% python3 -q
>>> import numpy as np
>>> import numpy.linalg as la
>>> np.set_printoptions(precision=3, suppress=True, linewidth=160)
>>> arr = np.array([[-0.9, -0.1, 0.1],
...     [0.0, 1.2, 0.4],
...     [-1.0, -0.6, -0.9],
...     [0.6, -0.5, 2.1]])
>>> arr[:, 2] *= 5
>>> arr
array([[-0.9, -0.1,  0.5],
       [ 0. ,  1.2,  2. ],
       [-1. , -0.6, -4.5],
       [ 0.6, -0.5, 10.5]])
>>> M2 = arr / np.sqrt((arr ** 2).mean(axis=1, keepdims=True))
>>> la.matrix_rank(M2) == la.matrix_rank(arr)
np.True_
>>> arr - arr.mean(axis=1, keepdims=True)
array([[-0.733,  0.067,  0.667],
       [-1.067,  0.133,  0.933],
       [ 1.033,  1.433, -2.467],
       [-2.933, -4.033,  6.967]])
>>> M2[3]
array([ 0.099, -0.082,  1.727])
>>> rng = np.random.default_rng(47415)
>>> z = rng.permutation(3)
>>> M2 = arr[:, z] * rng.choice([-1, 1], 3)
>>> M2
array([[ -0.9,  -0.5,  -0.1],
       [  0. ,  -2. ,   1.2],
       [ -1. ,   4.5,  -0.6],
       [  0.6, -10.5,  -0.5]])
>>> Uu, _, Vh = la.svd(arr.T @ M2)
>>> np.round(Uu @ Vh, 3) + 0
array([[ 1.,  0.,  0.],
       [ 0.,  0.,  1.],
       [ 0., -1.,  0.]])
>>> np.round(la.lstsq(arr, M2)[0], 3) + 0
array([[ 1.,  0.,  0.],
       [ 0.,  0.,  1.],
       [ 0., -1.,  0.]])
>>> vec = np.array([6, 3, 5])
>>> target = M2 @ vec
>>> np.round(la.pinv(M2) @ M2, 3) + 0
array([[1., 0., 0.],
       [0., 1., 0.],
       [0., 0., 1.]])
>>> la.lstsq(M2, target)[0]
array([6., 3., 5.])
>>> la.solve(M2.T @ M2, M2.T @ target)
array([6., 3., 5.])
>>> target = target + 0.3 * rng.normal(size=4)
>>> target
array([ -7.276,   0.095,   4.352, -30.9  ])
>>> beta, *_ = la.lstsq(M2, target)
>>> np.round(M2.T @ (target - M2 @ beta), 3) + 0
array([0., 0., 0.])
>>> beta
array([5.988, 3.031, 5.213])
>>> [round(float(la.norm(la.solve(M2.T @ M2 + lam * np.eye(3), M2.T @ target))), 2) for lam in (0, 1, 10, 100)]
[8.5, 5.97, 2.77, 1.49]
>>> data = np.loadtxt("mat.csv", delimiter=",")
>>> print(data)
[[ -5.119  -3.587   5.056]
 [-11.24   -5.159  -0.547]
 [  9.74   -8.66    5.185]
 [ -4.88    5.609   2.8  ]
 [-16.047   8.145  -2.517]
 [  1.722   4.285  -2.491]
 [ -0.902   3.707   3.165]
 [  1.357  -1.182  -4.546]
 [-10.424   5.952  -0.134]
 [-20.375   4.91   -0.717]
 [ 12.29   -7.996   3.287]
 [  7.635   3.9    -3.709]
 [ -8.273  -3.017   2.092]
 [  2.053   1.463   1.272]
 [  6.809  -7.044   2.249]
 [  7.271   5.025   1.474]
 [  9.814   2.2    -1.57 ]
 [  0.837  -4.785   0.735]
 [  4.447   6.347  -1.933]
 [ -3.032   5.794  -2.732]
 [ 15.117   2.771   1.834]
 [ -0.194   5.148  -0.456]
 [ -5.422   8.664  -2.074]
 [ 24.464  -6.373   0.694]
 [ -9.529  -5.326  -1.489]]
>>> Ac = data - data.mean(axis=0)
>>> vecs = la.svd(Ac)[2][:2]
>>> M2 = Ac - Ac @ vecs.T @ vecs
>>> round(float(la.norm(M2) / la.norm(Ac)), 3)
0.188
>>> np.diag(vecs.T @ vecs)
array([1.   , 0.932, 0.068])
>>> M2.std(axis=0)
array([0.01 , 0.571, 2.117])
